% python3 -q
>>> import numpy as np
>>> np.set_printoptions(precision=2, suppress=True, linewidth=120, legacy="1.25")
>>> F = np.load("arr.npy")
>>> print(F)
[[1.   0.9  0.81 0.73 0.66]
 [0.9  1.   0.9  0.81 0.73]
 [0.81 0.9  1.   0.9  0.81]
 [0.73 0.81 0.9  1.   0.9 ]
 [0.66 0.73 0.81 0.9  1.  ]]
>>> print(round(np.linalg.det(F[::-1]), 2))
0.0
>>> print(np.linalg.eigvals(F))
[4.26 0.45 0.15 0.08 0.06]
>>> print(round(float(np.linalg.eigvals(F).sum().real), 2))
5.0
>>> print(np.kron(np.eye(2, dtype=int), F))
[[1.   0.9  0.81 0.73 0.66 0.   0.   0.   0.   0.  ]
 [0.9  1.   0.9  0.81 0.73 0.   0.   0.   0.   0.  ]
 [0.81 0.9  1.   0.9  0.81 0.   0.   0.   0.   0.  ]
 [0.73 0.81 0.9  1.   0.9  0.   0.   0.   0.   0.  ]
 [0.66 0.73 0.81 0.9  1.   0.   0.   0.   0.   0.  ]
 [0.   0.   0.   0.   0.   1.   0.9  0.81 0.73 0.66]
 [0.   0.   0.   0.   0.   0.9  1.   0.9  0.81 0.73]
 [0.   0.   0.   0.   0.   0.81 0.9  1.   0.9  0.81]
 [0.   0.   0.   0.   0.   0.73 0.81 0.9  1.   0.9 ]
 [0.   0.   0.   0.   0.   0.66 0.73 0.81 0.9  1.  ]]
>>> print(round(float(np.einsum("ij,ji->", F, F)), 2))
18.42
>>> W0 = np.loadtxt("out7.csv", delimiter=",")
>>> print(W0)
[[ 0.97 -1.94 -2.02  2.01]
 [ 1.02 -2.07 -1.92  2.  ]
 [ 1.07 -2.01 -1.92  2.04]
 [ 1.02 -1.94 -1.99  1.95]
 [ 1.   -2.01 -1.98  1.95]
 [ 0.99 -2.03 -1.86  1.99]
 [ 1.04 -1.95 -2.04  2.  ]
 [ 0.98 -1.96 -2.03  2.12]
 [ 0.97  1.02 -1.04  1.99]
 [ 0.98  1.05 -1.    2.01]
 [ 0.97  0.95 -1.03  2.08]
 [ 1.05  0.98 -0.96  2.07]
 [ 1.04  0.93 -0.93  1.99]
 [ 1.    0.99 -1.04  1.93]
 [ 0.93  1.05 -1.02  1.95]
 [ 0.95  1.01 -0.94  2.05]
 [ 2.02  0.99  1.99  0.02]
 [ 2.09  1.03  2.01  0.01]
 [ 1.97  0.98  2.04 -0.05]
 [ 1.97  0.99  2.04  0.05]
 [ 1.99  1.05  2.02 -0.05]
 [ 2.01  1.06  1.99 -0.02]
 [ 1.99  1.13  2.03  0.08]
 [ 1.91  1.01  2.06  0.02]]
>>> G = np.cov(W0, rowvar=False)
>>> print(np.polyfit(W0[:, 0], W0[:, 1], 1))
[ 1.46 -1.93]
>>> print(np.median(W0, axis=0))
[ 1.03  0.98 -1.01  1.97]
>>> print(W0.std(axis=0))
[0.47 1.42 1.7  0.94]
>>> print(round(np.linalg.norm(W0, 2) / np.linalg.norm(W0), 2))
0.76
>>> print(round(np.log10(np.linalg.cond(W0))))
2
>>> print(np.abs(np.linalg.svd(W0)[2][-1]))
[0.49 0.19 0.58 0.62]
>>> data = np.load("dump.npy")
>>> print(data)
[[0 1 0]
 [1 0 0]
 [0 0 1]]
>>> vec = np.array([-1, -1, 0])
>>> print(np.abs(np.linalg.eigvals(data)))
[1. 1. 1.]
>>> print(np.sort(np.abs(np.degrees(np.angle(np.linalg.eigvals(data))))))
[  0.   0. 180.]
>>> print([p for p in range(1, 25) if np.allclose(np.linalg.matrix_power(data, p), np.eye(3))])
[2, 4, 6, 8, 10, 12, 14, 16, 18, 20, 22, 24]
>>> w, vecs = np.linalg.eigh(data)
>>> print(np.linalg.eigvalsh(data + 2 * np.eye(3)))
[1. 3. 3.]
>>> print(np.unique(w.round(6) + 0, return_counts=True)[1])
[1 2]
>>> print(np.linalg.eigvalsh(data @ data))
[1. 1. 1.]
>>> print(w.sum(), np.trace(data))
1.0 1
>>> print(np.round(vecs.T @ vecs, 2) + 0)
[[1. 0. 0.]
 [0. 1. 0.]
 [0. 0. 1.]]
>>> print(np.round(vecs.T @ data @ vecs, 2) + 0)
[[-1.  0.  0.]
 [ 0.  1.  0.]
 [ 0.  0.  1.]]
>>> print(np.round(np.linalg.norm(data), 2))
1.73
>>> print(np.linalg.matrix_rank(data))
3
>>> print(data.shape)
(3, 3)
>>> print(np.count_nonzero(data))
3
>>> print(data - data[0])
[[ 0  0  0]
 [ 1 -1  0]
 [ 0 -1  1]]
>>> print(np.abs(data).max())
1
>>> print(data.sum(axis=0))
[1 1 1]
>>> vec = np.array([3, -3, -1])
>>> y = data @ vec
>>> print(y)
[-3  3 -1]
>>> print(np.linalg.solve(data.T, data[1]))
[0. 1. 0.]
>>> print(np.linalg.solve(data, data[:, 2]))
[0. 0. 1.]
>>> print(np.linalg.solve(data, y + data[:, 0]))
[ 4. -3. -1.]
>>> w, vecs = np.linalg.eigh(data)
>>> vec = np.array([-9, -3, -5])
>>> print(np.linalg.eigvalsh(data[1:, 1:]))
[0. 1.]
>>> M = np.array([[-5.23, 2.0, 2.0, -3.46],
...     [-0.5, 2.0, 2.0, -1.46],
...     [4.47, 2.0, 2.0, 3.31],
...     [0.26, 2.0, 2.0, 3.69],
...     [1.72, 2.0, 2.0, 0.42],
...     [-5.44, 2.0, 2.0, -4.24],
...     [-3.2, 2.0, 2.0, 1.95],
...     [4.27, 2.0, 2.0, -1.5],
...     [8.44, 2.0, 2.0, -0.08],
...     [-2.56, 2.0, 2.0, -3.54],
...     [1.74, 2.0, 2.0, 1.1],
...     [-1.63, 2.0, 2.0, -3.5]])
>>> print(M)
[[-5.23  2.    2.   -3.46]
 [-0.5   2.    2.   -1.46]
 [ 4.47  2.    2.    3.31]
 [ 0.26  2.    2.    3.69]
 [ 1.72  2.    2.    0.42]
 [-5.44  2.    2.   -4.24]
 [-3.2   2.    2.    1.95]
 [ 4.27  2.    2.   -1.5 ]
 [ 8.44  2.    2.   -0.08]
 [-2.56  2.    2.   -3.54]
 [ 1.74  2.    2.    1.1 ]
 [-1.63  2.    2.   -3.5 ]]
>>> def softmax(z):
...     e = np.exp(z - z.max(axis=-1, keepdims=True))
...     return e / e.sum(axis=-1, keepdims=True)
... 
>>> print(np.round(softmax(M[0] + -3), 2) + 0)
[0.  0.5 0.5 0. ]
>>> print(softmax(M).sum(axis=1))
[1. 1. 1. 1. 1. 1. 1. 1. 1. 1. 1. 1.]
>>> S = M @ M.T / np.sqrt(4)
>>> print(softmax(S).round(6).argmax(axis=1))
[5 5 8 3 8 5 6 8 8 5 8 5]
